$ python -q
>>> import numpy as np
>>> np.set_printoptions(precision=2, suppress=True, linewidth=140)
>>> W0 = np.maximum(np.array([[1],
...     [-2],
...     [-1],
...     [-1],
...     [1],
...     [-2],
...     [1],
...     [2],
...     [2],
...     [-1],
...     [1],
...     [-2],
...     [-2],
...     [1],
...     [1],
...     [-2],
...     [2],
...     [0],
...     [1],
...     [1],
...     [-2],
...     [2],
...     [-1],
...     [-1],
...     [-2],
...     [0]]) @ np.array([[0, 2, 0, 0]]) + np.array([2, 2, 1, 2]), 0)
>>> W0
array([[2, 4, 1, 2],
       [2, 0, 1, 2],
       [2, 0, 1, 2],
       [2, 0, 1, 2],
       [2, 4, 1, 2],
       [2, 0, 1, 2],
       [2, 4, 1, 2],
       [2, 6, 1, 2],
       [2, 6, 1, 2],
       [2, 0, 1, 2],
       [2, 4, 1, 2],
       [2, 0, 1, 2],
       [2, 0, 1, 2],
       [2, 4, 1, 2],
       [2, 4, 1, 2],
       [2, 0, 1, 2],
       [2, 6, 1, 2],
       [2, 2, 1, 2],
       [2, 4, 1, 2],
       [2, 4, 1, 2],
       [2, 0, 1, 2],
       [2, 6, 1, 2],
       [2, 0, 1, 2],
       [2, 0, 1, 2],
       [2, 0, 1, 2],
       [2, 2, 1, 2]])
>>> r = np.linalg.matrix_rank(W0)
>>> r
np.int64(2)
>>> ns = np.linalg.svd(W0)[2][r:].T
>>> np.allclose(W0 @ ns, 0)
True
>>> ns.shape
(4, 2)
>>> [int(np.linalg.matrix_rank(W0[:, :j + 1])) for j in range(4)]
[1, 2, 2, 2]
>>> np.linalg.matrix_rank(W0.T @ W0), np.linalg.matrix_rank(W0 @ W0.T)
(np.int64(2), np.int64(2))
>>> vec = np.array([1, 1, 1, 2])
>>> h1 = np.maximum(W0 @ vec, 0)
>>> np.maximum(W0 @ vec, 0) - np.maximum(-W0 @ vec, 0)
array([11,  7,  7,  7, 11,  7, 11, 13, 13,  7, 11,  7,  7, 11, 11,  7, 13,  9, 11, 11,  7, 13,  7,  7,  7,  9])
>>> h1
array([11,  7,  7,  7, 11,  7, 11, 13, 13,  7, 11,  7,  7, 11, 11,  7, 13,  9, 11, 11,  7, 13,  7,  7,  7,  9])
>>> np.flatnonzero(h1 > 1e-9)
array([ 0,  1,  2,  3,  4,  5,  6,  7,  8,  9, 10, 11, 12, 13, 14, 15, 16, 17, 18, 19, 20, 21, 22, 23, 24, 25])
>>> mat = np.array([[2, 0, 2, 0, 2],
...     [2, 1, -2, -2, 2],
...     [-1, 1, -2, 2, -1],
...     [1, 0, 1, -2, -2],
...     [2, -2, 2, 2, 0]])
>>> mat
array([[ 2,  0,  2,  0,  2],
       [ 2,  1, -2, -2,  2],
       [-1,  1, -2,  2, -1],
       [ 1,  0,  1, -2, -2],
       [ 2, -2,  2,  2,  0]])
>>> rng = np.random.default_rng(189)
>>> lab = rng.permutation(5)
>>> lab
array([2, 3, 4, 0, 1])
>>> A2 = mat[lab][:, lab]
>>> np.allclose(A2, mat)
False
>>> np.diag(A2)
array([-2, -2,  0,  2,  1])
>>> A2
array([[-2,  2, -1, -1,  1],
       [ 1, -2, -2,  1,  0],
       [ 2,  2,  0,  2, -2],
       [ 2,  0,  2,  2,  0],
       [-2, -2,  2,  2,  1]])
>>> np.trace(A2)
np.int64(-1)
>>> feats = np.load("dump.npy")
>>> feats
array([[-1.03,  0.33,  0.77,  1.04, -1.07],
       [-0.91, -1.31, -0.66, -0.73, -0.7 ],
       [ 0.39, -1.04, -0.55,  1.52,  0.39],
       [ 0.78,  0.65, -1.18,  0.14, -1.26],
       [-1.16,  0.81, -1.14,  0.24,  0.79]])
>>> round(float(np.linalg.norm(feats, 1)), 2), np.round(np.linalg.norm(feats, np.inf), 2)
(4.29, np.float64(4.31))
>>> round(float(np.linalg.norm(feats) ** 2 / np.linalg.norm(feats, 2) ** 2), 2)
5.0
>>> np.round(np.linalg.norm(feats[2] - feats[0]), 2)
np.float64(2.83)
>>> round(np.linalg.norm(feats[2], 1), 2), round(np.linalg.norm(feats[2], np.inf), 2)
(np.float64(3.89), np.float64(1.52))
>>> u = np.array([3, 2, 3])
>>> r1 = np.array([-2, 8, -5, -1])
>>> F = u[:, None] + r1[None, :]
>>> F
array([[ 1, 11, -2,  2],
       [ 0, 10, -3,  1],
       [ 1, 11, -2,  2]])
>>> # rank 2
>>> F.reshape(-1, 2)
array([[ 1, 11],
       [-2,  2],
       [ 0, 10],
       [-3,  1],
       [ 1, 11],
       [-2,  2]])
>>> t3 = F.reshape(3, 2, -1)
>>> t3[:, 0]
array([[ 1, 11],
       [ 0, 10],
       [ 1, 11]])
>>> t3.transpose(1, 0, 2)
array([[[ 1, 11],
        [ 0, 10],
        [ 1, 11]],

       [[-2,  2],
        [-3,  1],
        [-2,  2]]])
>>> np.einsum("ihd,jhd->hij", t3, t3).shape
(2, 3, 3)
>>> U, sv, VT = np.linalg.svd(F)
>>> V = VT[:(sv > 1e-8).sum()]
>>> vec = F[2] + -2 * F[1] + rng.integers(2) * np.eye(4)[0]
>>> vec
array([ 2., -9.,  4.,  0.])
>>> V.T @ V
array([[ 0.29,  0.08,  0.36,  0.27],
       [ 0.08,  0.93, -0.18,  0.16],
       [ 0.36, -0.18,  0.52,  0.3 ],
       [ 0.27,  0.16,  0.3 ,  0.26]])
>>> np.linalg.matrix_rank(np.vstack([F, vec]))
np.int64(3)
>>> round(float(np.linalg.norm(F[1], 1)), 2), round(np.linalg.norm(F[1], np.inf), 2)
(14.0, np.float64(10.0))
>>> F[1] @ F[0]
np.int64(118)
>>> np.linalg.norm(F, axis=0)
array([ 1.41, 18.49,  4.12,  3.  ])
>>> m1 = np.array([[3.0, 0.0, 0.0, 0.0],
...     [0.0, -7.0, -6.0, -7.0],
...     [0.0, -5.0, 0.0, -4.0],
...     [0.0, 0.0, -3.0, -9.0]])
>>> # splits into 2 blocks
>>> vec = np.array([4, 1, 5, 1])
>>> y = m1 @ vec
>>> y
array([ 12., -44.,  -9., -24.])
>>> np.linalg.solve(m1, y)
array([4., 1., 5., 1.])
>>> np.linalg.solve(m1, y + m1[:, 3])
array([4., 1., 5., 2.])
>>> vec = np.array([1, 1, 2, -1])
>>> y = m1 @ vec
>>> b, lr = np.zeros(4), 1 / np.linalg.norm(m1, 2) ** 2
>>> for i in range(30):
...     b -= lr * m1.T @ (m1 @ b - y)
...     if i % 10 == 0: print(i, round(np.linalg.norm(m1 @ b - y), 2))
... 
0 9.16
10 4.43
20 2.84
>>> b
array([ 0.71,  1.12,  1.45, -0.78])
>>> data = np.loadtxt("layer13.csv", delimiter=",")
>>> data
array([[ 0.,  6.],
       [-6.,  0.]])
>>> # antisymmetric, zero diagonal
>>> lab = rng.permutation(2)
>>> lab
array([1, 0])
>>> A2 = data[lab][:, lab]
>>> np.diag(A2)
array([0., 0.])
>>> A2 = data + rng.integers(-2, 3, (2, 1)) @ rng.integers(-2, 3, (1, 2))
>>> A2
array([[-1.,  4.],
       [-8., -4.]])
>>> np.linalg.matrix_rank(A2 - data, tol=1e-8)
np.int64(1)
>>> A2 - data
array([[-1., -2.],
       [-2., -4.]])
>>> np.round(np.linalg.svd(A2 - data, compute_uv=False), 2) + 0
array([5., 0.])
>>> t3 = np.stack([data, 4 * data, data[::-1]])
>>> np.linalg.matrix_rank(t3)
array([2, 2, 2])
>>> (t3 @ data.T).shape
(3, 2, 2)
>>> t3.shape
(3, 2, 2)
>>> np.linalg.norm(t3, axis=(1, 2))
array([ 8.49, 33.94,  8.49])
>>> np.linalg.matrix_rank(t3.reshape(3, -1))
np.int64(2)
>>> np.einsum("bij,cij->bc", t3, t3)
array([[  72.,  288.,    0.],
       [ 288., 1152.,    0.],
       [   0.,    0.,   72.]])
>>> arr = -1 * np.eye(2) + np.eye(2, k=1)
>>> arr
array([[-1.,  1.],
       [ 0., -1.]])
>>> w, V = np.linalg.eig(arr)
>>> np.sort(np.linalg.eigvals(arr.T))
array([-1., -1.])
>>> arr @ V[:, 0] - w[0] * V[:, 0]
array([0., 0.])
>>> np.sort(np.linalg.eigvals(np.linalg.inv(arr)))
array([-1., -1.])
>>> M = np.load("case3.npy")
>>> M
array([[ -3.04,  -4.97,  -2.93,   3.04],
       [  0.02,  -0.02,   0.03,  -0.06],
       [ -0.07,   0.05,  -0.02,   0.04],
       [-15.06, -25.01, -15.04,  14.99],
       [ -0.02,  -0.01,  -0.05,   0.03]])
>>> # row 3 dominates
>>> lab = rng.permutation(4)
>>> A2 = M[:, lab] * rng.choice([-1, 1], 4)
>>> A2
array([[  4.97,  -3.04,   2.93,   3.04],
       [  0.02,   0.06,  -0.03,  -0.02],
       [ -0.05,  -0.04,   0.02,   0.07],
       [ 25.01, -14.99,  15.04,  15.06],
       [  0.01,  -0.03,   0.05,   0.02]])
>>> U, _, VT = np.linalg.svd(M.T @ A2)
>>> np.round(np.linalg.lstsq(M, A2)[0], 2) + 0
array([[ 0.,  0.,  0., -1.],
       [-1.,  0.,  0.,  0.],
       [ 0.,  0., -1.,  0.],
       [ 0., -1.,  0.,  0.]])
>>> np.round(U @ VT, 2) + 0
array([[ 0.,  0.,  0., -1.],
       [-1.,  0.,  0.,  0.],
       [ 0.,  0., -1.,  0.],
       [ 0., -1.,  0.,  0.]])
>>> vec = np.array([-5, 5, -4, 0])
>>> y = M @ vec
>>> np.round(np.linalg.pinv(M) @ M, 2) + 0
array([[1., 0., 0., 0.],
       [0., 1., 0., 0.],
       [0., 0., 1., 0.],
       [0., 0., 0., 1.]])
>>> np.round(np.linalg.lstsq(M, y)[0], 2) + 0
array([-5.,  5., -4.,  0.])
>>> y = y + 0.05 * rng.normal(size=5)
>>> y
array([ 2.08, -0.29,  0.64, 10.48,  0.22])
>>> b, *_ = np.linalg.lstsq(M, y)
>>> np.round(np.linalg.norm(y - M @ b), 2)
np.float64(0.01)
